% python3 -q
>>> import numpy as np
>>> np.set_printoptions(precision=1, suppress=True, linewidth=200, floatmode="fixed")
>>> arr = np.load("dump.npy")
>>> arr
array([[0, 0, 0, 0, 0, 0, 0],
       [2, 1, 0, 0, 0, 0, 0],
       [2, 0, 1, 0, 0, 0, 0],
       [0, 1, 0, 0, 0, 0, 0],
       [0, 1, 2, 2, 0, 0, 0],
       [2, 2, 0, 0, 0, 0, 0],
       [1, 1, 1, 0, 1, 2, 1]])
>>> [int(np.linalg.matrix_rank(np.linalg.matrix_power(arr, p))) for p in range(1, 8)]
[5, 4, 3, 3, 3, 3, 3]
>>> np.sort(np.linalg.eigvals(arr))
array([0.0, 0.0, 0.0, 0.0, 1.0, 1.0, 1.0])
>>> round(float(np.linalg.norm(arr[6], 1)), 1), round(np.linalg.norm(arr[6], np.inf), 1)
(7.0, np.float64(2.0))
>>> np.linalg.norm(arr, axis=1)
array([0.0, 2.2, 2.2, 1.0, 3.0, 2.8, 3.0])
>>> np.round(np.linalg.norm(arr, 2), 1)
np.float64(4.6)
>>> A = np.load("m.npy")
>>> A
array([[-60.2, -51.0,  28.9],
       [-60.3, -50.4,  29.9],
       [-58.8, -50.0,  31.7],
       [-59.2, -49.9,  30.3],
       [-59.9, -50.8,  30.0],
       [-59.7, -51.7,  28.2],
       [-61.8, -49.8,  29.7],
       [-60.2, -51.1,  31.0],
       [-61.7, -50.6,  28.6],
       [-58.9, -49.8,  29.3],
       [-60.1, -49.3,  30.5],
       [-60.1, -49.0,  31.0],
       [-60.6, -50.6,  30.6],
       [-61.3, -50.9,  30.0],
       [-59.9, -49.8,  29.2],
       [-60.7, -50.3,  30.9],
       [-60.1, -49.2,  31.6],
       [-59.9, -49.6,  28.2],
       [-62.1, -50.1,  31.9],
       [-59.0, -50.1,  29.0],
       [-60.9, -50.0,  30.9],
       [-63.0, -49.3,  29.8],
       [-61.3, -50.5,  29.3],
       [-60.5, -50.5,  29.0],
       [-58.2, -51.6,  30.1],
       [-62.9, -49.4,  29.3],
       [-61.8, -49.9,  30.9],
       [-61.3, -50.4,  30.3]])
>>> d = np.linalg.norm(A[:, None] - A[None], axis=-1)
>>> print((d + 1e9 * np.eye(28)).round(6).argmin(axis=1))
[23  4  3  9  1  0 22 12 22 19 11 10 15 27 23 20 11 14 26  9 15 25 13  0  4 21 20 13]
>>> d.shape
(28, 28)
>>> np.linalg.norm(A - A.mean(axis=0), axis=1)
array([1.4, 0.3, 2.4, 1.4, 0.9, 2.5, 1.4, 1.4, 1.9, 1.8, 1.1, 1.6, 0.7, 1.1, 1.1, 0.9, 1.9, 2.0, 2.5, 1.8, 1.0, 2.7, 1.1, 1.0, 2.7, 2.6, 1.6, 0.9])
>>> x = np.array([-3, 2, 2])
>>> a = np.maximum(A @ x, 0)
>>> A * (a > 1e-9)[:, None]
array([[-60.2, -51.0,  28.9],
       [-60.3, -50.4,  29.9],
       [-58.8, -50.0,  31.7],
       [-59.2, -49.9,  30.3],
       [-59.9, -50.8,  30.0],
       [-59.7, -51.7,  28.2],
       [-61.8, -49.8,  29.7],
       [-60.2, -51.1,  31.0],
       [-61.7, -50.6,  28.6],
       [-58.9, -49.8,  29.3],
       [-60.1, -49.3,  30.5],
       [-60.1, -49.0,  31.0],
       [-60.6, -50.6,  30.6],
       [-61.3, -50.9,  30.0],
       [-59.9, -49.8,  29.2],
       [-60.7, -50.3,  30.9],
       [-60.1, -49.2,  31.6],
       [-59.9, -49.6,  28.2],
       [-62.1, -50.1,  31.9],
       [-59.0, -50.1,  29.0],
       [-60.9, -50.0,  30.9],
       [-63.0, -49.3,  29.8],
       [-61.3, -50.5,  29.3],
       [-60.5, -50.5,  29.0],
       [-58.2, -51.6,  30.1],
       [-62.9, -49.4,  29.3],
       [-61.8, -49.9,  30.9],
       [-61.3, -50.4,  30.3]])
>>> print(np.tanh(A @ x))
[1.0 1.0 1.0 1.0 1.0 1.0 1.0 1.0 1.0 1.0 1.0 1.0 1.0 1.0 1.0 1.0 1.0 1.0 1.0 1.0 1.0 1.0 1.0 1.0 1.0 1.0 1.0 1.0]
>>> A.T @ a
array([-239294.3, -198347.4,  118649.8])
